>>> import numpy as np
>>> import numpy.linalg as la
>>> np.set_printoptions(precision=2, suppress=True, linewidth=200)
>>> J = np.abs(np.array([[2, -2, -4, -4], [-2, -4, -3, -1], [-3, 2, 0, -1], [-1, 5, 0, -4]])) + np.eye(4)
>>> J = J / J.sum(axis=1, keepdims=True)
>>> J
array([[0.23, 0.15, 0.31, 0.31],
       [0.18, 0.45, 0.27, 0.09],
       [0.43, 0.29, 0.14, 0.14],
       [0.09, 0.45, 0.  , 0.45]])
>>> round(la.det(2 * J), 2), round(float(la.det(J)), 2)
(np.float64(-0.35), -0.02)
>>> np.poly(J)
array([ 1.  , -1.28,  0.27,  0.03, -0.02])
>>> la.eigvals(J)
array([ 1.  +0.j  , -0.22+0.j  ,  0.25+0.19j,  0.25-0.19j])
>>> np.round(np.einsum("ii->", J), 2)
np.float64(1.28)
>>> np.round(la.eigvals(J).sum().real, 2)
np.float64(1.28)
>>> np.round(la.det(J[::-1]), 2)
np.float64(-0.02)
>>> round(la.det(J.T), 2)
np.float64(-0.02)
>>> T = np.stack([J, -1 * J, J[::-1]])
>>> np.einsum("bij,cij->bc", T, T)
array([[ 1.32, -1.32,  0.98],
       [-1.32,  1.32, -0.98],
       [ 0.98, -0.98,  1.32]])
>>> T.sum(axis=0)
array([[0.09, 0.45, 0.  , 0.45],
       [0.43, 0.29, 0.14, 0.14],
       [0.18, 0.45, 0.27, 0.09],
       [0.23, 0.15, 0.31, 0.31]])
>>> feats = np.load("data.npy")
>>> feats
array([[-1.,  1.,  1.],
       [ 1., -1.,  1.],
       [ 1.,  1., -1.]])
>>> other = feats / la.norm(feats, axis=1, keepdims=True)
>>> C2 = other @ other.T
>>> la.norm(other, axis=1)
array([1., 1., 1.])
>>> r0 = np.array([-3, -3, 2])
>>> other = feats + np.outer(r0, np.eye(3)[0])
>>> other
array([[-4.,  1.,  1.],
       [-2., -1.,  1.],
       [ 3.,  1., -1.]])
>>> x0 = np.array([-1, -2, 1])
>>> h = np.maximum(feats @ x0, 0)
>>> np.maximum(feats @ x0, 0) - np.maximum(-feats @ x0, 0)
array([ 0.,  2., -4.])
>>> feats.T @ h
array([ 2., -2.,  2.])
>>> np.tanh(feats @ x0)
array([ 0.  ,  0.96, -1.  ])
>>> other = feats / np.sqrt((feats ** 2).mean(axis=1, keepdims=True))
>>> la.matrix_rank(feats - feats.mean(axis=1, keepdims=True))
np.int64(2)
>>> other[1]
array([ 1., -1.,  1.])
>>> feats @ (-1.0) ** np.arange(3)
array([-1.,  3., -1.])
>>> arr = np.array([[-0.7, -0.8, 0.1],
...     [0.2, -0.2, -0.9],
...     [0.0, -0.8, -0.4],
...     [-1.4, 1.7, 0.2],
...     [-1.0, 2.2, -1.1],
...     [0.2, 1.3, -0.4],
...     [0.3, 0.3, 1.1],
...     [-1.8, -1.1, 1.3],
...     [-0.9, 0.2, -0.2],
...     [0.2, -0.2, 0.3],
...     [-0.9, -0.9, 1.5],
...     [1.0, -0.5, 0.4],
...     [-0.3, 0.2, -0.9],
...     [-14.0, -8.0, -1.0],
...     [-0.1, 0.7, 0.8],
...     [0.8, 0.2, -1.2],
...     [2.3, -0.1, 0.8],
...     [-0.6, -1.2, 0.1],
...     [-2.3, -1.3, -1.2],
...     [0.7, 1.8, -0.1],
...     [-1.7, 2.3, -0.8]])
>>> Xc = arr - arr.mean(axis=1)
Traceback (most recent call last):
  File "<python-input-34>", line 1, in <module>
    Xc = arr - arr.mean(axis=1)
         ~~~~^~~~~~~~~~~~~~~~~~
ValueError: operands could not be broadcast together with shapes (21,3) (21,) 
>>> Xc = arr - arr.mean(axis=0)
>>> Uu, s, VT = la.svd(Xc, full_matrices=False)
>>> np.round(Xc.mean(axis=0), 2) + 0
array([0., 0., 0.])
>>> la.matrix_rank(Xc)
np.int64(3)
>>> np.abs(VT[0]).argmax()
np.int64(0)
>>> np.abs(Uu[:, 0]).argmax()
np.int64(13)
>>> np.round((s ** 2).sum() ** 2 / (s ** 4).sum(), 2)
np.float64(1.28)
>>> M = np.load("w.npy")
>>> M
array([[ 2,  3, -4, -6],
       [ 1,  2, -2, -4],
       [-2, -3,  4,  6],
       [-1, -2,  2,  4]])
>>> round(float(la.norm(J, "nuc")), 2)
1.89
>>> np.round(la.norm(J) ** 2 / la.norm(J, 2) ** 2, 2)
np.float64(1.25)
>>> round(J[2] @ J[3], 2)
np.float64(0.23)
>>> la.norm(J, axis=0)
array([0.53, 0.72, 0.44, 0.57])
>>> other = np.array([[1, 3], [1, 1]])
>>> basis = np.kron(other, M)
>>> basis.shape
(8, 8)
>>> np.round(la.norm(basis, 2), 2), np.round(la.norm(other, 2) * la.norm(M, 2), 2)
(np.float64(45.74), np.float64(45.74))
>>> X = np.load("sample2.npy")
>>> X
array([[ 0.97, -0.26,  0.  ,  0.  ],
       [ 0.26,  0.97,  0.  ,  0.  ],
       [ 0.  ,  0.  ,  1.  ,  0.  ],
       [ 0.  ,  0.  ,  0.  ,  1.  ]])
>>> X.reshape(-1, 2)
array([[ 0.97, -0.26],
       [ 0.  ,  0.  ],
       [ 0.26,  0.97],
       [ 0.  ,  0.  ],
       [ 0.  ,  0.  ],
       [ 1.  ,  0.  ],
       [ 0.  ,  0.  ],
       [ 0.  ,  1.  ]])
>>> X.reshape(2, -1)
array([[ 0.97, -0.26,  0.  ,  0.  ,  0.26,  0.97,  0.  ,  0.  ],
       [ 0.  ,  0.  ,  1.  ,  0.  ,  0.  ,  0.  ,  0.  ,  1.  ]])
>>> T = X.reshape(4, 2, -1)
>>> T.transpose(1, 0, 2)
array([[[ 0.97, -0.26],
        [ 0.26,  0.97],
        [ 0.  ,  0.  ],
        [ 0.  ,  0.  ]],

       [[ 0.  ,  0.  ],
        [ 0.  ,  0.  ],
        [ 1.  ,  0.  ],
        [ 0.  ,  1.  ]]])
>>> np.swapaxes(T, 1, 2)[3]
array([[0., 0.],
       [0., 1.]])
>>> T.shape
(4, 2, 2)
>>> other = la.inv(X)
>>> la.inv(other)
array([[ 0.97, -0.26,  0.  ,  0.  ],
       [ 0.26,  0.97,  0.  ,  0.  ],
       [ 0.  ,  0.  ,  1.  ,  0.  ],
       [ 0.  ,  0.  ,  0.  ,  1.  ]])
>>> np.round(X @ other, 2) + 0
array([[1., 0., 0., 0.],
       [0., 1., 0., 0.],
       [0., 0., 1., 0.],
       [0., 0., 0., 1.]])
>>> np.round(la.det(X) * la.det(other), 2)
np.float64(1.0)
>>> (np.abs(other) > 1e-9).astype(int)
array([[1, 1, 0, 0],
       [1, 1, 0, 0],
       [0, 0, 1, 0],
       [0, 0, 0, 1]])
>>> x0 = np.array([0, -2, -2, 0])
>>> target = X @ x0
>>> beta, lr = np.zeros(4), 1 / la.norm(X, 2) ** 2
>>> for i in range(250):
...     beta -= lr * X.T @ (X @ beta - target)
...     if i % 50 == 0: print(i, round(la.norm(X @ beta - target), 2))
... 
0 0.0
50 0.0
100 0.0
150 0.0
200 0.0
>>> beta.round(2) + 0
array([ 0., -2., -2.,  0.])
>>> E = np.load("mat.npy")
>>> E
array([[3, 3, 2],
       [3, 3, 2],
       [4, 4, 3]])
>>> r0, g = E[2], E[0]
>>> r0 @ r0
np.int64(41)
>>> r0 @ g
np.int64(30)
>>> pr = (r0 @ g) / (r0 @ r0) * r0
>>> pr
array([2.93, 2.93, 2.2 ])
>>> (g - pr) @ r0
np.float64(0.0)
>>> round(float(la.norm(r0 + g) ** 2 + la.norm(r0 - g) ** 2), 2)
126.0
>>> la.matrix_rank(np.outer(r0, g))
np.int64(1)
>>> g - pr
array([ 0.07,  0.07, -0.2 ])
>>> round(float(np.trace(la.pinv(E) @ E)), 2)
2.0
>>> E @ la.pinv(E) @ E
array([[3., 3., 2.],
       [3., 3., 2.],
       [4., 4., 3.]])
>>> np.allclose(E[:-1].T @ la.lstsq(E[:-1].T, E[-1])[0], E[-1])
False
>>> np.unique(E.round(6), axis=0).shape
(2, 3)
>>> la.lstsq(E[:-1].T, E[-1])[2]
np.int32(1)
>>> try:
...     la.inv(E)
... except la.LinAlgError as e:
...     print("failed:", e)
... 
failed: Singular matrix
>>> rank = la.matrix_rank(E)
>>> rank
np.int64(2)
>>> N = la.svd(E)[2][rank:].T
>>> np.allclose(E @ N, 0)
True
>>> np.round(E @ N, 2) + 0
array([[0.],
       [0.],
       [0.]])
>>> np.round(N @ N.T, 2) + 0
array([[ 0.5, -0.5,  0. ],
       [-0.5,  0.5,  0. ],
       [ 0. ,  0. ,  0. ]])
>>> N.shape
(3, 1)
>>> A = np.loadtxt("a.csv", delimiter=",")
>>> A
array([[ 0.44,  3.79, -3.23],
       [-3.62,  1.11, -3.27],
       [ 2.57,  0.07,  4.29],
       [-3.97, -3.01,  0.39],
       [ 3.53, -0.94, -3.41],
       [ 4.44, -2.16,  0.79],
       [ 1.89, -2.98,  3.54],
       [-0.08, -0.32, -4.99],
       [ 4.05,  0.36, -2.91],
       [-2.92, -0.91, -3.95],
       [-4.66,  0.76,  1.64],
       [ 3.81,  2.36,  2.22],
       [ 4.13, -2.48,  1.35],
       [-1.97,  4.56,  0.54],
       [-2.08,  3.93, -2.29],
       [ 2.85, -2.61,  3.17],
       [-0.47, -1.5 , -4.75],
       [-4.23, -0.08, -2.67],
       [ 3.47,  2.86, -2.18],
       [ 4.98,  0.32,  0.28],
       [ 1.81, -2.38,  4.01],
       [-2.45, -2.1 , -3.82],
       [ 4.02,  2.49,  1.64],
       [ 2.29, -4.42, -0.48],
       [-0.33, -4.63,  1.86]])
>>> other = np.array([[1, 2, 2], [0, 0, 0], [2, 2, 2]])
>>> la.matrix_rank(A @ other)
np.int64(2)
>>> la.matrix_rank(np.vstack([A, other.T]))
np.int64(3)
>>> np.vstack([A, other.T]).shape
(28, 3)
>>> s = 5 * 0.2 ** np.arange(3)
>>> O, _ = la.qr(np.array([[-0.9, 1.5, 2.0], [-0.9, 0.8, -0.3], [-0.9, 1.1, 0.1]]))
>>> rng = np.random.default_rng(38368)
>>> F = rng.normal(size=(20, 3)) * s @ O
>>> F.round(2) + 0
array([[-0.3 ,  0.93, -0.38],
       [-1.5 ,  4.11, -0.97],
       [-1.66,  2.44, -1.14],
       [-2.71,  3.49, -1.64],
       [ 0.67,  0.  ,  0.17],
       [-1.9 ,  1.45, -1.42],
       [-2.69,  4.35, -1.63],
       [ 0.44, -1.29,  0.28],
       [-1.54,  0.55, -1.12],
       [-0.12,  0.47,  0.14],
       [-7.57,  9.47, -4.93],
       [-2.24,  1.44, -1.44],
       [ 5.59, -8.31,  3.49],
       [ 2.11, -1.03,  1.59],
       [ 2.15, -3.31,  1.43],
       [-1.35,  5.08, -0.85],
       [-2.  ,  5.76, -0.65],
       [-1.86,  4.04, -1.37],
       [-6.27,  6.9 , -3.7 ],
       [-0.97,  1.86, -0.43]])
>>> labels = F[:, 1] > np.median(F[:, 1])
>>> r0 = F[labels].mean(axis=0) - F[~labels].mean(axis=0)
>>> r0
array([-3.34,  5.66, -2.01])
>>> (((F - F.mean(axis=0)) @ r0 > 0) == labels).mean()
np.float64(0.85)
>>> other = np.c_[F[:, :2] @ np.array([[8, 9], [3, 0]]), np.array([-1, 1, 0, 0, -2, -1, 0, 0, 1, 1, 2, 1, -1, 1, 1, 2, 1, -2, 2, -1])]
>>> other
array([[  0.42,  -2.66,  -1.  ],
       [  0.29, -13.53,   1.  ],
       [ -5.92, -14.9 ,   0.  ],
       [-11.2 , -24.37,   0.  ],
       [  5.35,   6.01,  -2.  ],
       [-10.84, -17.08,  -1.  ],
       [ -8.48, -24.21,   0.  ],
       [ -0.33,   3.98,   0.  ],
       [-10.7 , -13.89,   1.  ],
       [  0.47,  -1.05,   1.  ],
       [-32.14, -68.12,   2.  ],
       [-13.62, -20.19,   1.  ],
       [ 19.8 ,  50.32,  -1.  ],
       [ 13.78,  18.97,   1.  ],
       [  7.25,  19.32,   1.  ],
       [  4.49, -12.11,   2.  ],
       [  1.31, -17.98,   1.  ],
       [ -2.73, -16.7 ,  -2.  ],
       [-29.5 , -56.47,   2.  ],
       [ -2.22,  -8.77,  -1.  ]])
>>> np.round(la.norm(other - F @ la.lstsq(F, other)[0], axis=0), 2) + 0
array([0. , 0. , 4.3])
